% python3 -q
>>> import numpy as np
>>> from numpy import linalg as LA
>>> np.set_printoptions(precision=3, suppress=True, linewidth=140)
>>> mat = np.load("m.npy")
>>> mat
array([[0, 0, 1, 0, 0],
       [0, 0, 0, 1, 1],
       [1, 0, 0, 0, 0],
       [0, 1, 0, 0, 1],
       [0, 1, 0, 1, 0]])
>>> other = LA.inv(mat)
>>> np.allclose(other, mat.T)
False
>>> LA.det(mat) * other
array([[-0., -0., -2., -0., -0.],
       [-0.,  1., -0., -1., -1.],
       [-2., -0., -0., -0., -0.],
       [-0., -1., -0.,  1., -1.],
       [ 0., -1.,  0., -1.,  1.]])
>>> round(float(LA.det(mat) * LA.det(other)), 3)
1.0
>>> LA.inv(other)
array([[ 0.,  0.,  1.,  0.,  0.],
       [-0., -0., -0.,  1.,  1.],
       [ 1.,  0.,  0.,  0.,  0.],
       [ 0.,  1.,  0.,  0.,  1.],
       [ 0.,  1.,  0.,  1.,  0.]])
>>> other
array([[ 0. ,  0. ,  1. ,  0. ,  0. ],
       [ 0. , -0.5,  0. ,  0.5,  0.5],
       [ 1. ,  0. ,  0. ,  0. ,  0. ],
       [ 0. ,  0.5,  0. , -0.5,  0.5],
       [-0. ,  0.5, -0. ,  0.5, -0.5]])
>>> r0, g = mat[4], mat[0]
>>> r0 @ g
np.int64(0)
>>> r0 @ r0
np.int64(2)
>>> pr = (r0 @ g) / (r0 @ r0) * r0
>>> np.outer(r0, g)
array([[0, 0, 0, 0, 0],
       [0, 0, 1, 0, 0],
       [0, 0, 0, 0, 0],
       [0, 0, 1, 0, 0],
       [0, 0, 0, 0, 0]])
>>> g - pr
array([0., 0., 1., 0., 0.])
>>> round(float(LA.norm(r0 + g) ** 2 + LA.norm(r0 - g) ** 2), 3)
6.0
>>> x0 = np.array([0, 0, 2, 1, 1])
>>> y = mat @ x0
>>> y
array([2, 2, 0, 1, 1])
>>> LA.solve(mat, y + mat[:, 1])
array([0., 1., 2., 1., 1.])
>>> LA.solve(mat, 3 * y)
array([0., 0., 6., 3., 3.])
>>> LA.solve(mat, y)
array([0., 0., 2., 1., 1.])
>>> (mat != 0).astype(int)
array([[0, 0, 1, 0, 0],
       [0, 0, 0, 1, 1],
       [1, 0, 0, 0, 0],
       [0, 1, 0, 0, 1],
       [0, 1, 0, 1, 0]])
>>> mat @ mat
array([[1, 0, 0, 0, 0],
       [0, 2, 0, 1, 1],
       [0, 0, 1, 0, 0],
       [0, 1, 0, 2, 1],
       [0, 1, 0, 1, 2]])
>>> np.flatnonzero(LA.matrix_power((mat != 0) + (mat.T != 0) + np.eye(5), 5)[0])
array([0, 2])
>>> (LA.matrix_power((mat != 0) + (mat.T != 0) + np.eye(5), 5) > 0).astype(int)
array([[1, 0, 1, 0, 0],
       [0, 1, 0, 1, 1],
       [1, 0, 1, 0, 0],
       [0, 1, 0, 1, 1],
       [0, 1, 0, 1, 1]])
>>> F = np.arange(40).reshape(4, 10) + 5
>>> F
array([[ 5,  6,  7,  8,  9, 10, 11, 12, 13, 14],
       [15, 16, 17, 18, 19, 20, 21, 22, 23, 24],
       [25, 26, 27, 28, 29, 30, 31, 32, 33, 34],
       [35, 36, 37, 38, 39, 40, 41, 42, 43, 44]])
>>> x0 = np.array([0, 1, -1, -2, 3, 3, -1, -3, 1, 0])
>>> h1 = np.maximum(F @ x0, 0)
>>> np.flatnonzero(h1 > 1e-9)
array([0, 1, 2, 3])
>>> np.maximum(F @ x0, 0) - np.maximum(-F @ x0, 0)
array([ 6, 16, 26, 36])
>>> left, sig, Vh = LA.svd(F)
>>> evecs = Vh[:(sig > 1e-8).sum()]
>>> rng = np.random.default_rng(5316)
>>> x0 = F[2] + -3 * F[1] + rng.integers(2) * np.eye(10)[7]
>>> x0
array([-20., -22., -24., -26., -28., -30., -32., -34., -36., -38.])
>>> np.diag(evecs.T @ evecs)
array([0.345, 0.248, 0.176, 0.127, 0.103, 0.103, 0.127, 0.176, 0.248, 0.345])
>>> data = np.load("a.npy")
>>> data
array([[ 1, -2, -1,  1,  0, -1, -2, -2],
       [-1,  0,  1,  1,  1,  0,  0,  2],
       [ 2,  0,  0, -1,  2, -2,  1, -1],
       [-2, -2,  0, -1,  1, -2,  0, -2],
       [ 0,  0,  1, -2, -1, -2,  2,  1],
       [-1,  0, -1, -1,  2, -1,  1, -1],
       [-2, -2, -1,  1,  0,  0, -2, -2],
       [-1, -1, -2,  2,  0, -2, -2,  1],
       [ 2,  1,  2, -1, -1,  1, -1,  1],
       [-2, -2, -1,  1,  0,  0, -2, -2],
       [ 0, -2,  1,  2,  0,  1,  0, -2]])
>>> # row 9 repeats row 6
>>> left, sig, Vh = LA.svd(data, full_matrices=False)
>>> sig / sig[0]
array([1.   , 0.674, 0.518, 0.441, 0.361, 0.313, 0.237, 0.03 ])
>>> np.abs(left[:, 0]).round(6).argmax()
np.int64(6)
>>> round(float(np.sqrt((sig ** 2).sum())), 3), round(LA.norm(data), 3)
(12.845, np.float64(12.845))
>>> np.round(left.T @ data @ Vh.T, 3) + 0
array([[8.657, 0.   , 0.   , 0.   , 0.   , 0.   , 0.   , 0.   ],
       [0.   , 5.835, 0.   , 0.   , 0.   , 0.   , 0.   , 0.   ],
       [0.   , 0.   , 4.48 , 0.   , 0.   , 0.   , 0.   , 0.   ],
       [0.   , 0.   , 0.   , 3.819, 0.   , 0.   , 0.   , 0.   ],
       [0.   , 0.   , 0.   , 0.   , 3.121, 0.   , 0.   , 0.   ],
       [0.   , 0.   , 0.   , 0.   , 0.   , 2.707, 0.   , 0.   ],
       [0.   , 0.   , 0.   , 0.   , 0.   , 0.   , 2.055, 0.   ],
       [0.   , 0.   , 0.   , 0.   , 0.   , 0.   , 0.   , 0.258]])
>>> np.abs(Vh[0])
array([0.372, 0.504, 0.306, 0.324, 0.097, 0.133, 0.395, 0.475])
>>> np.round(left.T @ left, 3) + 0
array([[1., 0., 0., 0., 0., 0., 0., 0.],
       [0., 1., 0., 0., 0., 0., 0., 0.],
       [0., 0., 1., 0., 0., 0., 0., 0.],
       [0., 0., 0., 1., 0., 0., 0., 0.],
       [0., 0., 0., 0., 1., 0., 0., 0.],
       [0., 0., 0., 0., 0., 1., 0., 0.],
       [0., 0., 0., 0., 0., 0., 1., 0.],
       [0., 0., 0., 0., 0., 0., 0., 1.]])
>>> np.allclose(left * sig @ Vh, data)
True
>>> x0 = np.array([-3, 7, 1, 9, 8, -8, 1, 4])
>>> data @ np.ones(8)
array([-6.,  4.,  1., -8., -1., -2., -8., -5.,  4., -8.,  0.])
>>> np.sign((data @ x0).round(6))
array([-1,  1,  1, -1, -1,  1, -1,  1, -1, -1, -1])
>>> data @ (2 * x0)
array([-22,  58,  28,  -2,  -6,  28, -20,  60, -38, -20, -22])
>>> data @ x0
array([-11,  29,  14,  -1,  -3,  14, -10,  30, -19, -10, -11])
>>> np.einsum("ij,j->i", data, x0)
array([-11,  29,  14,  -1,  -3,  14, -10,  30, -19, -10, -11])
>>> A = np.load("x.npy")
>>> A
array([[ 22.,  20., -15., -15., -10., -20.,  15.,  15.],
       [ 20.,  13., -12., -12.,  -8., -16.,  12.,  12.],
       [-15., -12.,   6.,   9.,   6.,  12.,  -9.,  -9.],
       [-15., -12.,   9.,   6.,   6.,  12.,  -9.,  -9.],
       [-10.,  -8.,   6.,   6.,   1.,   8.,  -6.,  -6.],
       [-20., -16.,  12.,  12.,   8.,  13., -12., -12.],
       [ 15.,  12.,  -9.,  -9.,  -6., -12.,   6.,   9.],
       [ 15.,  12.,  -9.,  -9.,  -6., -12.,   9.,   6.]])
>>> evals, evecs = LA.eigh(A)
>>> x0 = np.array([1, -4, 0, -1, 5, -5, 3, 1])
>>> evecs * np.maximum(evals, 0) @ evecs.T
array([[ 24.227,  19.381, -14.536, -14.536,  -9.691, -19.381,  14.536,  14.536],
       [ 19.381,  15.505, -11.629, -11.629,  -7.753, -15.505,  11.629,  11.629],
       [-14.536, -11.629,   8.722,   8.722,   5.814,  11.629,  -8.722,  -8.722],
       [-14.536, -11.629,   8.722,   8.722,   5.814,  11.629,  -8.722,  -8.722],
       [ -9.691,  -7.753,   5.814,   5.814,   3.876,   7.753,  -5.814,  -5.814],
       [-19.381, -15.505,  11.629,  11.629,   7.753,  15.505, -11.629, -11.629],
       [ 14.536,  11.629,  -8.722,  -8.722,  -5.814, -11.629,   8.722,   8.722],
       [ 14.536,  11.629,  -8.722,  -8.722,  -5.814, -11.629,   8.722,   8.722]])
>>> LA.eigvalsh(A[1:, 1:])
array([-3., -3., -3., -3., -3., -3., 69.])
>>> other = np.array([[2, -2, 0, 3, 0, -2, 0, 1, 2, -3, 3, 2],
...     [-3, -2, -1, -1, 2, -1, 0, 1, -3, 3, -1, -3]])
>>> X = other.T @ other
>>> X
array([[ 13,   2,   3,   9,  -6,  -1,   0,  -1,  13, -15,   9,  13],
       [  2,   8,   2,  -4,  -4,   6,   0,  -4,   2,   0,  -4,   2],
       [  3,   2,   1,   1,  -2,   1,   0,  -1,   3,  -3,   1,   3],
       [  9,  -4,   1,  10,  -2,  -5,   0,   2,   9, -12,  10,   9],
       [ -6,  -4,  -2,  -2,   4,  -2,   0,   2,  -6,   6,  -2,  -6],
       [ -1,   6,   1,  -5,  -2,   5,   0,  -3,  -1,   3,  -5,  -1],
       [  0,   0,   0,   0,   0,   0,   0,   0,   0,   0,   0,   0],
       [ -1,  -4,  -1,   2,   2,  -3,   0,   2,  -1,   0,   2,  -1],
       [ 13,   2,   3,   9,  -6,  -1,   0,  -1,  13, -15,   9,  13],
       [-15,   0,  -3, -12,   6,   3,   0,   0, -15,  18, -12, -15],
       [  9,  -4,   1,  10,  -2,  -5,   0,   2,   9, -12,  10,   9],
       [ 13,   2,   3,   9,  -6,  -1,   0,  -1,  13, -15,   9,  13]])
>>> np.round(np.sort(LA.eigvals(X).real), 3) + 0
array([ 0.   ,  0.   ,  0.   ,  0.   ,  0.   ,  0.   ,  0.   ,  0.   ,  0.   ,  0.   , 22.495, 74.505])
>>> (X != 0).astype(int)
array([[1, 1, 1, 1, 1, 1, 0, 1, 1, 1, 1, 1],
       [1, 1, 1, 1, 1, 1, 0, 1, 1, 0, 1, 1],
       [1, 1, 1, 1, 1, 1, 0, 1, 1, 1, 1, 1],
       [1, 1, 1, 1, 1, 1, 0, 1, 1, 1, 1, 1],
       [1, 1, 1, 1, 1, 1, 0, 1, 1, 1, 1, 1],
       [1, 1, 1, 1, 1, 1, 0, 1, 1, 1, 1, 1],
       [0, 0, 0, 0, 0, 0, 0, 0, 0, 0, 0, 0],
       [1, 1, 1, 1, 1, 1, 0, 1, 1, 0, 1, 1],
       [1, 1, 1, 1, 1, 1, 0, 1, 1, 1, 1, 1],
       [1, 0, 1, 1, 1, 1, 0, 0, 1, 1, 1, 1],
       [1, 1, 1, 1, 1, 1, 0, 1, 1, 1, 1, 1],
       [1, 1, 1, 1, 1, 1, 0, 1, 1, 1, 1, 1]])
>>> (LA.matrix_power((X != 0) + (X.T != 0) + np.eye(12), 12) > 0).astype(int)
array([[1, 1, 1, 1, 1, 1, 0, 1, 1, 1, 1, 1],
       [1, 1, 1, 1, 1, 1, 0, 1, 1, 1, 1, 1],
       [1, 1, 1, 1, 1, 1, 0, 1, 1, 1, 1, 1],
       [1, 1, 1, 1, 1, 1, 0, 1, 1, 1, 1, 1],
       [1, 1, 1, 1, 1, 1, 0, 1, 1, 1, 1, 1],
       [1, 1, 1, 1, 1, 1, 0, 1, 1, 1, 1, 1],
       [0, 0, 0, 0, 0, 0, 1, 0, 0, 0, 0, 0],
       [1, 1, 1, 1, 1, 1, 0, 1, 1, 1, 1, 1],
       [1, 1, 1, 1, 1, 1, 0, 1, 1, 1, 1, 1],
       [1, 1, 1, 1, 1, 1, 0, 1, 1, 1, 1, 1],
       [1, 1, 1, 1, 1, 1, 0, 1, 1, 1, 1, 1],
       [1, 1, 1, 1, 1, 1, 0, 1, 1, 1, 1, 1]])
>>> round(LA.det(X), 3)
np.float64(0.0)
